In [1]: import numpy as np

In [2]: import numpy.linalg as la

In [3]: np.set_printoptions(suppress=True, linewidth=120)

In [4]: mat = np.load("w.npy")

In [5]: mat
Out[5]: 
array([[3, 1, 3, 1, 3, 1],
       [0, 2, 0, 2, 0, 2],
       [0, 1, 0, 1, 0, 1],
       [3, 1, 3, 1, 3, 1],
       [0, 2, 0, 2, 0, 2],
       [0, 1, 0, 1, 0, 1]])

In [6]: A2 = mat / np.sqrt((mat ** 2).mean(axis=1, keepdims=True))

In [7]: np.round(la.norm(A2, axis=1), 2)
Out[7]: array([2.45, 2.45, 2.45, 2.45, 2.45, 2.45])

In [8]: mat - mat.mean(axis=1, keepdims=True)
Out[8]: 
array([[ 1. , -1. ,  1. , -1. ,  1. , -1. ],
       [-1. ,  1. , -1. ,  1. , -1. ,  1. ],
       [-0.5,  0.5, -0.5,  0.5, -0.5,  0.5],
       [ 1. , -1. ,  1. , -1. ,  1. , -1. ],
       [-1. ,  1. , -1. ,  1. , -1. ,  1. ],
       [-0.5,  0.5, -0.5,  0.5, -0.5,  0.5]])

In [9]: la.matrix_rank(mat, rtol=0.1)
Out[9]: np.int64(2)

In [10]: left, sv, vt = la.svd(mat)

In [11]: np.argmax(sv[:-1] / (sv[1:] + 1e-6)) + 1
Out[11]: np.int64(2)

In [12]: sv.round(2) + 0
Out[12]: array([8.07, 4.99, 0.  , 0.  , 0.  , 0.  ])

In [13]: A2 = left[:, :2] @ np.diag(sv[:2]) @ vt[:2]

In [14]: np.round(la.norm(mat - A2) / la.norm(mat), 2)
Out[14]: np.float64(0.0)

In [15]: A2.round(2) + 0
Out[15]: 
array([[3., 1., 3., 1., 3., 1.],
       [0., 2., 0., 2., 0., 2.],
       [0., 1., 0., 1., 0., 1.],
       [3., 1., 3., 1., 3., 1.],
       [0., 2., 0., 2., 0., 2.],
       [0., 1., 0., 1., 0., 1.]])

In [16]: round(float(la.norm(mat - A2, 2)), 2), round(sv[2], 2)
Out[16]: (0.0, np.float64(0.0))

In [17]: round(np.abs(mat - A2).max(), 2)
Out[17]: np.float64(0.0)

In [18]: E = np.load("arr.npy")

In [19]: E
Out[19]: 
array([[ 0,  0,  6,  0, -7,  0],
       [ 0,  0,  2,  0,  0,  0],
       [ 0, -1,  0,  0,  0,  0],
       [-8,  0,  0,  0,  0,  0]])

In [20]: A2 = np.array([[7, 6], [8, 4], [7, 5], [1, 4], [6, 7], [5, 8]])

In [21]: np.einsum("ik,kj->ji", E, A2)
Out[21]: 
array([[  0,  14,  -8, -56],
       [-19,  10,  -4, -48]])

In [22]: np.einsum("ik,kj->ij", E, A2)
Out[22]: 
array([[  0, -19],
       [ 14,  10],
       [ -8,  -4],
       [-56, -48]])

In [23]: np.einsum("ij,ij->i", E, E)
Out[23]: array([85,  4,  1, 64])

In [24]: np.vstack([E, A2.T]).shape
Out[24]: (6, 6)

In [25]: E @ E
Traceback (most recent call last):
  Cell In[25], line 1
    E @ E
ValueError: matmul: Input operand 1 has a mismatch in its core dimension 0, with gufunc signature (n?,k),(k,m?)->(n?,m?) (size 4 is different from 6)


In [26]: gram = E.T @ E

In [27]: np.round(la.svd(E, compute_uv=False) ** 2, 2)
Out[27]: array([86.74, 64.  ,  2.26,  1.  ])

In [28]: np.allclose(gram, gram.T)
Out[28]: True

In [29]: gram
Out[29]: 
array([[ 64,   0,   0,   0,   0,   0],
       [  0,   1,   0,   0,   0,   0],
       [  0,   0,  40,   0, -42,   0],
       [  0,   0,   0,   0,   0,   0],
       [  0,   0, -42,   0,  49,   0],
       [  0,   0,   0,   0,   0,   0]])

In [30]: (E @ E.T).shape
Out[30]: (4, 4)

In [31]: la.matrix_rank(gram)
Out[31]: np.int64(4)

In [32]: rank = la.matrix_rank(gram)

In [33]: rank
Out[33]: np.int64(4)

In [34]: ns = la.svd(gram)[2][rank:].T

In [35]: [int(la.matrix_rank(np.delete(gram, i, axis=0))) for i in range(6)]
Out[35]: [3, 3, 3, 4, 3, 4]

In [36]: np.allclose(gram @ ns, 0)
Out[36]: True

In [37]: A2 = E / la.norm(E, axis=1, keepdims=True)

In [38]: gram = A2 @ A2.T

In [39]: gram.round(2)
Out[39]: 
array([[1.  , 0.65, 0.  , 0.  ],
       [0.65, 1.  , 0.  , 0.  ],
       [0.  , 0.  , 1.  , 0.  ],
       [0.  , 0.  , 0.  , 1.  ]])

In [40]: np.round(la.norm(A2, axis=1), 2)
Out[40]: array([1., 1., 1., 1.])

In [41]: (gram - 2 * np.eye(4)).round(6).argmax(axis=1)
Out[41]: array([1, 0, 0, 0])

In [42]: gram[0].round(2)
Out[42]: array([1.  , 0.65, 0.  , 0.  ])

In [43]: np.argwhere(np.triu(np.abs(gram) > 0.95, 1))
Out[43]: array([], shape=(0, 2), dtype=int64)

In [44]: round(np.degrees(np.arccos(np.clip(gram[0, 1], -1, 1))), 2)
Out[44]: np.float64(49.4)

In [45]: u, g = E[0], E[2]

In [46]: u @ g
Out[46]: np.int64(0)

In [47]: p = (u @ g) / (u @ u) * u

In [48]: g - p
Out[48]: array([ 0., -1.,  0.,  0.,  0.,  0.])

In [49]: round(la.norm(u + g) ** 2 + la.norm(u - g) ** 2, 2)
Out[49]: np.float64(172.0)

In [50]: p
Out[50]: array([ 0.,  0.,  0.,  0., -0.,  0.])

In [51]: J = np.array([[-4.64, 5.38, 4.15, 5.69],
    ...:     [-1.13, 2.64, 7.29, 6.21],
    ...:     [5.29, -7.15, 4.31, 1.52],
    ...:     [-2.77, 5.06, 6.41, 5.06],
    ...:     [4.03, 7.41, -1.44, 5.18],
    ...:     [3.23, 2.5, 0.95, -9.08],
    ...:     [-0.72, 5.93, 7.61, 2.52],
    ...:     [9.12, 1.13, -0.3, -3.93],
    ...:     [-8.58, -3.09, 1.78, -3.71],
    ...:     [0.02, -5.93, -7.62, 2.61],
    ...:     [-8.51, 4.23, 1.07, 2.93],
    ...:     [8.42, 3.87, -3.19, 2.0],
    ...:     [2.98, 5.55, -7.2, 2.92]])

In [52]: J
Out[52]: 
array([[-4.64,  5.38,  4.15,  5.69],
       [-1.13,  2.64,  7.29,  6.21],
       [ 5.29, -7.15,  4.31,  1.52],
       [-2.77,  5.06,  6.41,  5.06],
       [ 4.03,  7.41, -1.44,  5.18],
       [ 3.23,  2.5 ,  0.95, -9.08],
       [-0.72,  5.93,  7.61,  2.52],
       [ 9.12,  1.13, -0.3 , -3.93],
       [-8.58, -3.09,  1.78, -3.71],
       [ 0.02, -5.93, -7.62,  2.61],
       [-8.51,  4.23,  1.07,  2.93],
       [ 8.42,  3.87, -3.19,  2.  ],
       [ 2.98,  5.55, -7.2 ,  2.92]])

In [53]: Xs = J - J.mean(axis=0)

In [54]: left, sv, vt = la.svd(Xs, full_matrices=False)

In [55]: (np.sign(left[:, 0]) == np.sign(left[0, 0])).astype(int)
Out[55]: array([1, 1, 0, 1, 0, 0, 1, 0, 1, 0, 1, 0, 0])

In [56]: np.round(sv ** 2 / (sv ** 2).sum(), 2)
Out[56]: array([0.42, 0.26, 0.19, 0.14])

In [57]: np.searchsorted(np.cumsum(sv ** 2) / (sv ** 2).sum(), 0.9) + 1
Out[57]: np.int64(4)

In [58]: np.round(vt[0] * np.sign(vt[0, np.abs(vt[0]).argmax()]), 2)
Out[58]: array([ 0.75, -0.23, -0.53, -0.33])

In [59]: sv.round(2)
Out[59]: array([22.43, 17.44, 14.99, 12.69])

In [60]: x0 = np.array([-1, 2, 1, 1])

In [61]: J @ np.eye(4)[1]
Out[61]: array([ 5.38,  2.64, -7.15,  5.06,  7.41,  2.5 ,  5.93,  1.13, -3.09, -5.93,  4.23,  3.87,  5.55])

In [62]: (J @ x0).argmax()
Out[62]: np.int64(0)

In [63]: la.norm(J @ x0) <= la.norm(J, 2) * la.norm(x0) + 1e-9
Out[63]: np.True_

In [64]: np.sign((J @ x0).round(6))
Out[64]: array([ 1.,  1., -1.,  1.,  1., -1.,  1., -1.,  1., -1.,  1., -1.,  1.])

In [65]: rng = np.random.default_rng(342223)

In [66]: A2 = J + rng.integers(-2, 3, (13, 2)) @ rng.integers(-2, 3, (2, 4))

In [67]: A2.round(2)
Out[67]: 
array([[-3.64,  5.38,  5.15,  6.69],
       [-3.13,  2.64,  5.29,  4.21],
       [ 5.29, -5.15,  5.31,  3.52],
       [-1.77,  5.06,  7.41,  6.06],
       [ 3.03,  5.41, -3.44,  2.18],
       [ 3.23,  4.5 ,  1.95, -7.08],
       [-0.72,  7.93,  8.61,  4.52],
       [10.12,  3.13,  1.7 , -0.93],
       [-7.58, -5.09,  1.78, -4.71],
       [ 2.02, -3.93, -4.62,  6.61],
       [-8.51,  4.23,  1.07,  2.93],
       [ 7.42,  3.87, -4.19,  1.  ],
       [ 2.98,  9.55, -5.2 ,  6.92]])

In [68]: np.round(np.abs(A2 - J).sum(axis=1), 2)
Out[68]: array([ 3.,  6.,  5.,  3.,  8.,  5.,  5.,  8.,  4., 11.,  0.,  3., 10.])

In [69]: np.round(A2 - J, 2)
Out[69]: 
array([[ 1.,  0.,  1.,  1.],
       [-2.,  0., -2., -2.],
       [ 0.,  2.,  1.,  2.],
       [ 1.,  0.,  1.,  1.],
       [-1., -2., -2., -3.],
       [ 0.,  2.,  1.,  2.],
       [ 0.,  2.,  1.,  2.],
       [ 1.,  2.,  2.,  3.],
       [ 1., -2.,  0., -1.],
       [ 2.,  2.,  3.,  4.],
       [ 0.,  0.,  0.,  0.],
       [-1.,  0., -1., -1.],
       [ 0.,  4.,  2.,  4.]])

In [70]: np.round(la.svd(A2 - J, compute_uv=False), 2) + 0
Out[70]: array([11.85,  4.31,  0.  ,  0.  ])
